In [1]: import numpy as np

In [2]: np.set_printoptions(precision=3, suppress=True, linewidth=140, floatmode="fixed")

In [3]: arr = np.loadtxt("mat.csv", delimiter=",")

In [4]: arr
Out[4]: 
array([[ 0.040, -0.180,  0.160, -0.040,  0.260,  0.140,  0.100, -0.040, -0.200,  0.060, -0.240],
       [ 0.520, -2.340,  2.080, -0.520,  3.380,  1.820,  1.300, -0.520, -2.600,  0.780, -3.120],
       [-0.420,  1.890, -1.680,  0.420, -2.730, -1.470, -1.050,  0.420,  2.100, -0.630,  2.520],
       [ 0.340, -1.530,  1.360, -0.340,  2.210,  1.190,  0.850, -0.340, -1.700,  0.510, -2.040],
       [ 0.140, -0.630,  0.560, -0.140,  0.910,  0.490,  0.350, -0.140, -0.700,  0.210, -0.840],
       [-0.320,  1.440, -1.280,  0.320, -2.080, -1.120, -0.800,  0.320,  1.600, -0.480,  1.920],
       [-0.040,  0.180, -0.160,  0.040, -0.260, -0.140, -0.100,  0.040,  0.200, -0.060,  0.240],
       [ 0.080, -0.360,  0.320, -0.080,  0.520,  0.280,  0.200, -0.080, -0.400,  0.120, -0.480],
       [ 0.020, -0.090,  0.080, -0.020,  0.130,  0.070,  0.050, -0.020, -0.100,  0.030, -0.120],
       [-0.020,  0.090, -0.080,  0.020, -0.130, -0.070, -0.050,  0.020,  0.100, -0.030,  0.120]])

In [5]: # null space of dimension 10

In [6]: np.round(arr[6] @ arr[0], 3)
Out[6]: np.float64(-0.261)

In [7]: np.round(np.linalg.norm(arr, "nuc"), 3)
Out[7]: np.float64(10.65)

In [8]: np.linalg.norm(arr, axis=1).argmax()
Out[8]: np.int64(1)

In [9]: round(float(np.linalg.norm(arr, 2) / np.linalg.norm(arr)), 3)
Out[9]: 1.0

In [10]: np.linalg.cond(arr) > 100
Out[10]: np.True_

In [11]: Y = arr / np.linalg.norm(arr, axis=1)
Traceback (most recent call last):
  Cell In[11], line 1
    Y = arr / np.linalg.norm(arr, axis=1)
ValueError: operands could not be broadcast together with shapes (10,11) (10,) 


In [12]: Y = arr / np.linalg.norm(arr, axis=1, keepdims=True)

In [13]: G = Y @ Y.T

In [14]: np.round(np.degrees(np.arccos(np.clip(G[5, 2], -1, 1))), 3)
Out[14]: np.float64(0.0)

In [15]: G[5]
Out[15]: array([-1.000, -1.000,  1.000, -1.000, -1.000,  1.000,  1.000, -1.000, -1.000,  1.000])

In [16]: G
Out[16]: 
array([[ 1.000,  1.000, -1.000,  1.000,  1.000, -1.000, -1.000,  1.000,  1.000, -1.000],
       [ 1.000,  1.000, -1.000,  1.000,  1.000, -1.000, -1.000,  1.000,  1.000, -1.000],
       [-1.000, -1.000,  1.000, -1.000, -1.000,  1.000,  1.000, -1.000, -1.000,  1.000],
       [ 1.000,  1.000, -1.000,  1.000,  1.000, -1.000, -1.000,  1.000,  1.000, -1.000],
       [ 1.000,  1.000, -1.000,  1.000,  1.000, -1.000, -1.000,  1.000,  1.000, -1.000],
       [-1.000, -1.000,  1.000, -1.000, -1.000,  1.000,  1.000, -1.000, -1.000,  1.000],
       [-1.000, -1.000,  1.000, -1.000, -1.000,  1.000,  1.000, -1.000, -1.000,  1.000],
       [ 1.000,  1.000, -1.000,  1.000,  1.000, -1.000, -1.000,  1.000,  1.000, -1.000],
       [ 1.000,  1.000, -1.000,  1.000,  1.000, -1.000, -1.000,  1.000,  1.000, -1.000],
       [-1.000, -1.000,  1.000, -1.000, -1.000,  1.000,  1.000, -1.000, -1.000,  1.000]])

In [17]: X = np.load("layer12.npy")

In [18]: X
Out[18]: 
array([[-10,   4,   1,   7,  -7,  -4,   4,  -4,   1,   9,  -3],
       [  4, -10,  -2,   4, -10,  -2,  -6,   0,  -6,   6,   2],
       [  1,  -2,  -4,   1,  -3,  -3,  -8,   8,   3,  -8,   0],
       [  7,   4,   1,  -2,   3,   4,   4,   3,   2,   2,  -2],
       [ -7, -10,  -3,   3,  -6,  -2,   8,   0,   3,  -4,   4],
       [ -4,  -2,  -3,   4,  -2,   6,   3,  -1,  -4,   5,   9],
       [  4,  -6,  -8,   4,   8,   3, -10,  -1,  -7,   1,   5],
       [ -4,   0,   8,   3,   0,  -1,  -1,   6,   3,   0,  -9],
       [  1,  -6,   3,   2,   3,  -4,  -7,   3,   6,   0,   4],
       [  9,   6,  -8,   2,  -4,   5,   1,   0,   0, -10,   2],
       [ -3,   2,   0,  -2,   4,   9,   5,  -9,   4,   2,  -6]])

In [19]: round(float(np.linalg.eigvalsh(X).min()), 3)
Out[19]: -28.536

In [20]: np.all(np.linalg.eigvalsh(X) > 0)
Out[20]: np.False_

In [21]: mat = np.load("w.npy")

In [22]: mat
Out[22]: 
array([[ 0,  3,  0,  0, -2, -2,  0, -3,  0],
       [-3,  0,  0,  2,  1,  3, -1, -3,  4],
       [ 0,  0,  0,  1, -1,  1,  0,  0,  1],
       [ 0, -2, -1,  0,  1,  1,  0,  0, -1],
       [ 2, -1,  1, -1,  0, -1,  0,  3,  4],
       [ 2, -3, -1, -1,  1,  0,  3,  4, -1],
       [ 0,  1,  0,  0,  0, -3,  0, -4,  0],
       [ 3,  3,  0,  0, -3, -4,  4,  0,  3],
       [ 0, -4, -1,  1, -4,  1,  0, -3,  0]])

In [23]: rank = np.linalg.matrix_rank(mat)

In [24]: rank
Out[24]: np.int64(8)

In [25]: ns = np.linalg.svd(mat)[2][rank:].T

In [26]: [int(np.linalg.matrix_rank(mat[:i])) for i in range(1, len(mat) + 1)]
Out[26]: [1, 2, 3, 4, 5, 6, 7, 8, 8]

In [27]: np.linalg.matrix_rank(mat.T @ mat), np.linalg.matrix_rank(mat @ mat.T)
Out[27]: (np.int64(8), np.int64(8))

In [28]: np.linalg.matrix_rank(mat, rtol=0.1)
Out[28]: np.int64(6)

In [29]: [round(float(x), 3) for x in np.linalg.svd(mat, compute_uv=False)[:3]]
Out[29]: [9.844, 9.844, 6.554]

In [30]: round(float(np.linalg.norm(mat, 2) / np.linalg.norm(mat)), 3)
Out[30]: 0.568

In [31]: np.linalg.cond(mat) > 100
Out[31]: np.True_

In [32]: T = np.stack([mat, -3 * mat, mat[::-1]])

In [33]: np.linalg.norm(T, axis=(1, 2))
Out[33]: array([17.321, 51.962, 17.321])

In [34]: T.shape
Out[34]: (3, 9, 9)

In [35]: T.sum(axis=0)
Out[35]: 
array([[  0, -10,  -1,   1,   0,   5,   0,   3,   0],
       [  9,   3,   0,  -4,  -5, -10,   6,   6,  -5],
       [  0,   1,   0,  -2,   2,  -5,   0,  -4,  -2],
       [  2,   1,   1,  -1,  -1,  -2,   3,   4,   1],
       [ -2,   1,  -1,   1,   0,   1,   0,  -3,  -4],
       [ -4,   4,   1,   2,  -1,   1,  -6,  -8,   1],
       [  0,  -2,   0,   1,  -1,   7,   0,   8,   1],
       [ -9,  -6,   0,   2,   7,  11,  -9,  -3,  -2],
       [  0,  11,   2,  -2,   6,  -4,   0,   3,   0]])

In [36]: np.linalg.matrix_rank(T)
Out[36]: array([8, 8, 8])

In [37]: Y = np.array([[0, 2, 0],
    ...:     [-1, 3, 3],
    ...:     [1, -2, 2],
    ...:     [0, -3, -1],
    ...:     [2, 1, 1],
    ...:     [-2, 3, 1],
    ...:     [2, -1, 2],
    ...:     [-3, 1, 2],
    ...:     [0, 0, -2]])

In [38]: mat @ Y
Out[38]: 
array([[  6,  -2,  -1],
       [  3,  -4, -14],
       [ -4,  -1,  -3],
       [  1,   0,  -4],
       [ -5,   2,  -3],
       [ -2,   2,   7],
       [ 17, -10,  -8],
       [  7,  -4,   4],
       [  2, -17, -24]])

In [39]: np.linalg.matrix_rank(np.vstack([mat, Y.T]))
Out[39]: np.int64(9)

In [40]: np.einsum("ij,ij->i", mat, mat)
Out[40]: array([26, 49,  4,  8, 33, 42, 26, 68, 44])

In [41]: F = np.array([[0, 3, 1, -2, 0, -1, 0],
    ...:     [-2, 3, 0, -2, -3, -2, -1],
    ...:     [3, 1, -3, -1, 2, 3, 3],
    ...:     [-2, -2, -2, 3, 1, -2, -1],
    ...:     [-2, -1, 1, 0, 3, 0, -2],
    ...:     [2, -1, -2, 2, 3, -3, 2],
    ...:     [2, -2, 3, -3, -1, -2, 3],
    ...:     [1, 0, 1, -3, 1, -1, 2]])

In [42]: F
Out[42]: 
array([[ 0,  3,  1, -2,  0, -1,  0],
       [-2,  3,  0, -2, -3, -2, -1],
       [ 3,  1, -3, -1,  2,  3,  3],
       [-2, -2, -2,  3,  1, -2, -1],
       [-2, -1,  1,  0,  3,  0, -2],
       [ 2, -1, -2,  2,  3, -3,  2],
       [ 2, -2,  3, -3, -1, -2,  3],
       [ 1,  0,  1, -3,  1, -1,  2]])

In [43]: rng = np.random.default_rng(690)

In [44]: labels = rng.permutation(7)

In [45]: Y = F[:, labels] * rng.choice([-1, 1], 7)

In [46]: Y
Out[46]: 
array([[ 0,  2,  1,  3,  0,  0,  1],
       [ 2,  2,  2,  3,  1, -3,  0],
       [-3,  1, -3,  1, -3,  2, -3],
       [ 2, -3,  2, -2,  1,  1, -2],
       [ 2,  0,  0, -1,  2,  3,  1],
       [-2, -2,  3, -1, -2,  3, -2],
       [-2,  3,  2, -2, -3, -1,  3],
       [-1,  3,  1,  0, -2,  1,  1]])

In [47]: Uu, _, VT = np.linalg.svd(F.T @ Y)

In [48]: labels
Out[48]: array([0, 3, 5, 1, 6, 4, 2])

In [49]: np.round(np.linalg.lstsq(F, Y)[0], 3) + 0
Out[49]: 
array([[-1.000,  0.000,  0.000,  0.000,  0.000,  0.000,  0.000],
       [ 0.000,  0.000,  0.000,  1.000,  0.000,  0.000,  0.000],
       [ 0.000,  0.000,  0.000,  0.000,  0.000,  0.000,  1.000],
       [ 0.000, -1.000,  0.000,  0.000,  0.000,  0.000,  0.000],
       [ 0.000,  0.000,  0.000,  0.000,  0.000,  1.000,  0.000],
       [ 0.000,  0.000, -1.000,  0.000,  0.000,  0.000,  0.000],
       [ 0.000,  0.000,  0.000,  0.000, -1.000,  0.000,  0.000]])

In [50]: np.round(Uu @ VT, 3) + 0
Out[50]: 
array([[-1.000,  0.000,  0.000,  0.000,  0.000,  0.000,  0.000],
       [ 0.000,  0.000,  0.000,  1.000,  0.000,  0.000,  0.000],
       [ 0.000,  0.000,  0.000,  0.000,  0.000,  0.000,  1.000],
       [ 0.000, -1.000,  0.000,  0.000,  0.000,  0.000,  0.000],
       [ 0.000,  0.000,  0.000,  0.000,  0.000,  1.000,  0.000],
       [ 0.000,  0.000, -1.000,  0.000,  0.000,  0.000,  0.000],
       [ 0.000,  0.000,  0.000,  0.000, -1.000,  0.000,  0.000]])

In [51]: q, evecs = np.linalg.qr(F[:, :3])[0], np.linalg.qr(F[:, 3:])[0]

In [52]: s = np.linalg.svd(q.T @ evecs, compute_uv=False)

In [53]: np.degrees(np.arccos(s.clip(0, 1)))
Out[53]: array([ 3.693, 27.713, 73.280])

In [54]: s
Out[54]: array([0.998, 0.885, 0.288])

In [55]: np.linalg.norm(F, axis=0)
Out[55]: array([5.477, 5.385, 5.385, 6.325, 5.831, 5.657, 5.657])

In [56]: round(float(np.linalg.norm(F, 1)), 3), round(float(np.linalg.norm(F, np.inf)), 3)
Out[56]: (16.0, 16.0)

In [57]: np.linalg.norm(F, axis=1).argmax()
Out[57]: np.int64(2)

In [58]: np.linalg.norm(F, axis=1)
Out[58]: array([3.873, 5.568, 6.481, 5.196, 4.359, 5.916, 6.325, 4.123])

In [59]: F[2] @ F[0]
Out[59]: np.int64(-1)

In [60]: np.round(np.linalg.norm(F, "nuc"), 3)
Out[60]: np.float64(34.23)

In [61]: x0 = np.array([0, 2, 1, 2, -3, 0, -2])

In [62]: target = F @ x0

In [63]: np.round(np.linalg.lstsq(F, target)[0], 3) + 0
Out[63]: array([ 0.000,  2.000,  1.000,  2.000, -3.000,  0.000, -2.000])

In [64]: target
Out[64]: array([  3,  13, -15,  -1,  -6, -13, -10, -12])

In [65]: target = target + 0.05 * rng.normal(size=8)

In [66]: target
Out[66]: array([  3.023,  13.003, -14.962,  -0.976,  -5.981, -13.073,  -9.978, -12.098])

In [67]: b, *_ = np.linalg.lstsq(F, target)

In [68]: np.round(F.T @ (target - F @ b), 3) + 0
Out[68]: array([0.000, 0.000, 0.000, 0.000, 0.000, 0.000, 0.000])

In [69]: b.round()
Out[69]: array([-0.000,  2.000,  1.000,  2.000, -3.000,  0.000, -2.000])

In [70]: b
Out[70]: array([-0.107,  2.041,  1.055,  2.066, -2.995,  0.039, -1.870])
